% ipython --no-banner

In [1]: import numpy as np

In [2]: np.set_printoptions(suppress=True, linewidth=100)

In [3]: data = np.load("block5.npy")

In [4]: print(data)
[[ -0.8   0.3  -0.4]
 [  1.7  -0.3  -0.3]
 [ -0.4   0.2  -0.3]
 [ -0.9  -1.6  -0.6]
 [ -0.1  -1.6   1.1]
 [  0.6  -0.3  -1. ]
 [ -2.  -23.   -2. ]
 [ -0.9   0.7   0.9]
 [  0.8  -1.7  -0.7]
 [  0.9  -1.4   2.2]
 [  0.4   1.1   0.2]
 [ -0.1  -0.3  -0.9]
 [ -1.   -2.5   1. ]
 [ -0.6   1.1  -0.7]
 [ -1.   -0.8   1. ]
 [ -0.2   1.   -0.2]
 [  1.4   1.6  -0.4]
 [  1.    2.4   1.3]
 [  0.2  -0.2   0.3]
 [  0.   -0.5   0.4]
 [  0.5   0.5  -1. ]
 [  0.1   0.1   0.9]
 [ -1.8   0.2  -0.2]]

In [5]: vec = np.array([-2, 1, -2])

In [6]: print(np.round(data @ np.ones(3), 4))
[ -0.9   1.1  -0.5  -3.1  -0.6  -0.7 -27.    0.7  -1.6   1.7   1.7  -1.3  -2.5  -0.2  -0.8   0.6
   2.6   4.7   0.3  -0.1   0.    1.1  -1.8]

In [7]: print(np.round(np.einsum("ij,j->i", data, vec), 4))
[  2.7  -3.1   1.6   1.4  -3.6   0.5 -15.    0.7  -1.9  -7.6  -0.1   1.7  -2.5   3.7  -0.8   1.8
  -0.4  -2.2  -1.2  -1.3   1.5  -1.9   4.2]

In [8]: print(np.sign((data @ vec).round(6)))
[ 1. -1.  1.  1. -1.  1. -1.  1. -1. -1. -1.  1. -1.  1. -1.  1. -1. -1. -1. -1.  1. -1.  1.]

In [9]: print(data * vec)
[[  1.6   0.3   0.8]
 [ -3.4  -0.3   0.6]
 [  0.8   0.2   0.6]
 [  1.8  -1.6   1.2]
 [  0.2  -1.6  -2.2]
 [ -1.2  -0.3   2. ]
 [  4.  -23.    4. ]
 [  1.8   0.7  -1.8]
 [ -1.6  -1.7   1.4]
 [ -1.8  -1.4  -4.4]
 [ -0.8   1.1  -0.4]
 [  0.2  -0.3   1.8]
 [  2.   -2.5  -2. ]
 [  1.2   1.1   1.4]
 [  2.   -0.8  -2. ]
 [  0.4   1.    0.4]
 [ -2.8   1.6   0.8]
 [ -2.    2.4  -2.6]
 [ -0.4  -0.2  -0.6]
 [ -0.   -0.5  -0.8]
 [ -1.    0.5   2. ]
 [ -0.2   0.1  -1.8]
 [  3.6   0.2   0.4]]

In [10]: print(np.round(data @ (2 * vec), 4))
[  5.4  -6.2   3.2   2.8  -7.2   1.  -30.    1.4  -3.8 -15.2  -0.2   3.4  -5.    7.4  -1.6   3.6
  -0.8  -4.4  -2.4  -2.6   3.   -3.8   8.4]

In [11]: print(data @ np.eye(3)[2])
[-0.4 -0.3 -0.3 -0.6  1.1 -1.  -2.   0.9 -0.7  2.2  0.2 -0.9  1.  -0.7  1.  -0.2 -0.4  1.3  0.3
  0.4 -1.   0.9 -0.2]

In [12]: print((data @ vec).argmax())
22

In [13]: B = np.c_[data[:, :1] @ np.array([[-3]]), np.array([3, 4, 6, 7, 8, 6, 8, 9, 9, 4, 3, 4, 7, 0, 9, 3, 5, 7, 0, 2, 2, 0, 2])]

In [14]: print(B.round(4))
[[ 2.4  3. ]
 [-5.1  4. ]
 [ 1.2  6. ]
 [ 2.7  7. ]
 [ 0.3  8. ]
 [-1.8  6. ]
 [ 6.   8. ]
 [ 2.7  9. ]
 [-2.4  9. ]
 [-2.7  4. ]
 [-1.2  3. ]
 [ 0.3  4. ]
 [ 3.   7. ]
 [ 1.8  0. ]
 [ 3.   9. ]
 [ 0.6  3. ]
 [-4.2  5. ]
 [-3.   7. ]
 [-0.6  0. ]
 [ 0.   2. ]
 [-1.5  2. ]
 [-0.3  0. ]
 [ 5.4  2. ]]

In [15]: print(np.round(np.linalg.norm(np.linalg.qr(data)[0].T @ B, axis=0) ** 2 / ((B ** 2).sum(axis=0) + 1e-12), 4))
[1.     0.1661]

In [16]: print(np.round(np.linalg.lstsq(data, B[:, 0])[0], 4) + 0)
[-3.  0.  0.]

In [17]: vec = np.array([3, -1, -2])

In [18]: rhs = data @ vec

In [19]: print(np.round(np.linalg.lstsq(data, rhs)[0], 4))
[ 3. -1. -2.]

In [20]: print(np.round(np.linalg.pinv(data) @ data, 4) + 0)
[[1. 0. 0.]
 [0. 1. 0.]
 [0. 0. 1.]]

In [21]: rng = np.random.default_rng(544904)

In [22]: rhs = rhs + 0.02 * rng.normal(size=23)

In [23]: print(rhs.round(4))
[-1.9204  5.9908 -0.8444  0.1043 -0.9023  4.1132 21.0178 -5.2278  5.4826 -0.314  -0.3068  1.8325
 -2.4803 -1.4885 -4.1932 -1.2075  3.4028 -2.0277  0.2002 -0.2823  3.0414 -1.5999 -5.1822]

In [24]: coef, *_ = np.linalg.lstsq(data, rhs)

In [25]: print(coef.round())
[ 3. -1. -2.]

In [26]: A = np.load("sample7.npy")

In [27]: print(A)
[[ 1.8418  3.0941 -1.    ]
 [ 4.6085  3.937  -1.    ]
 [-2.0285  1.3092 -1.    ]
 [-4.6912  1.6574 -1.    ]
 [-3.5475  1.4334 -1.    ]
 [-2.4164  2.0331 -1.    ]
 [-2.2591  0.9274 -1.    ]
 [-5.0247  0.6911 -1.    ]
 [-3.4652  1.8288 -1.    ]
 [-2.3166  1.2763 -1.    ]
 [-2.3451  0.6123 -1.    ]
 [ 3.4545  3.1986 -1.    ]
 [ 0.8042  1.4054 -1.    ]
 [ 3.2618  3.479  -1.    ]
 [ 0.3998  2.151  -1.    ]
 [ 1.0997  1.3626 -1.    ]
 [ 5.6821  3.5029 -1.    ]]

In [28]: C = data[[19, 12]].astype(float)

In [29]: for _ in range(4):
    ...:     labels = np.linalg.norm(data[:, None] - C, axis=-1).argmin(axis=1)
    ...:     C = np.array([data[labels == j].mean(axis=0) for j in range(2)])
    ...: 

In [30]: print(labels)
[0 0 0 0 0 0 1 0 0 0 0 0 0 0 0 0 0 0 0 0 0 0 0]

In [31]: print(np.bincount(labels))
[22  1]

In [32]: print(C.round(4))
[[ -0.0091  -0.0909   0.1182]
 [ -2.     -23.      -2.    ]]

In [33]: print(np.round(C[1] - C[0], 4))
[ -1.9909 -22.9091  -2.1182]

In [34]: B = np.c_[A[:, :1] @ np.array([[0]]), np.array([8, 8, -3, 7, -3, 3, 0, 7, 9, -9, -5, -1, -3, 2, 5, 4, -9])]

In [35]: print(B)
[[ 0.  8.]
 [ 0.  8.]
 [ 0. -3.]
 [ 0.  7.]
 [ 0. -3.]
 [ 0.  3.]
 [ 0.  0.]
 [ 0.  7.]
 [ 0.  9.]
 [ 0. -9.]
 [ 0. -5.]
 [ 0. -1.]
 [ 0. -3.]
 [ 0.  2.]
 [ 0.  5.]
 [ 0.  4.]
 [ 0. -9.]]

In [36]: print(np.round(np.linalg.norm(np.linalg.qr(A)[0].T @ B, axis=0) ** 2 / ((B ** 2).sum(axis=0) + 1e-12), 4))
[0.     0.3022]

In [37]: print(np.round(np.linalg.lstsq(A, B[:, 0])[0], 4))
[0. 0. 0.]

In [38]: feats = np.loadtxt("out15.csv", delimiter=",")

In [39]: print(feats)
[[ 10.0194 -17.9594  35.9928  10.0701]
 [ -5.0951 -27.0031  24.0673  25.0367]
 [  8.9619  -8.9144  24.173    3.1177]]

In [40]: r0 = np.array([-2, 3])

In [41]: print(np.polyval(r0, feats[0]))
[-17.0388  38.9188 -68.9856 -17.1402]

In [42]: print(np.convolve(feats[0], r0))
[ -20.0388   65.977  -125.8638   87.8382   30.2103]

In [43]: print(np.round(np.correlate(feats[0], feats[2], "full"), 4))
[  31.2375  186.2069 -411.2348 1151.3396 -238.38    232.795    90.2472]
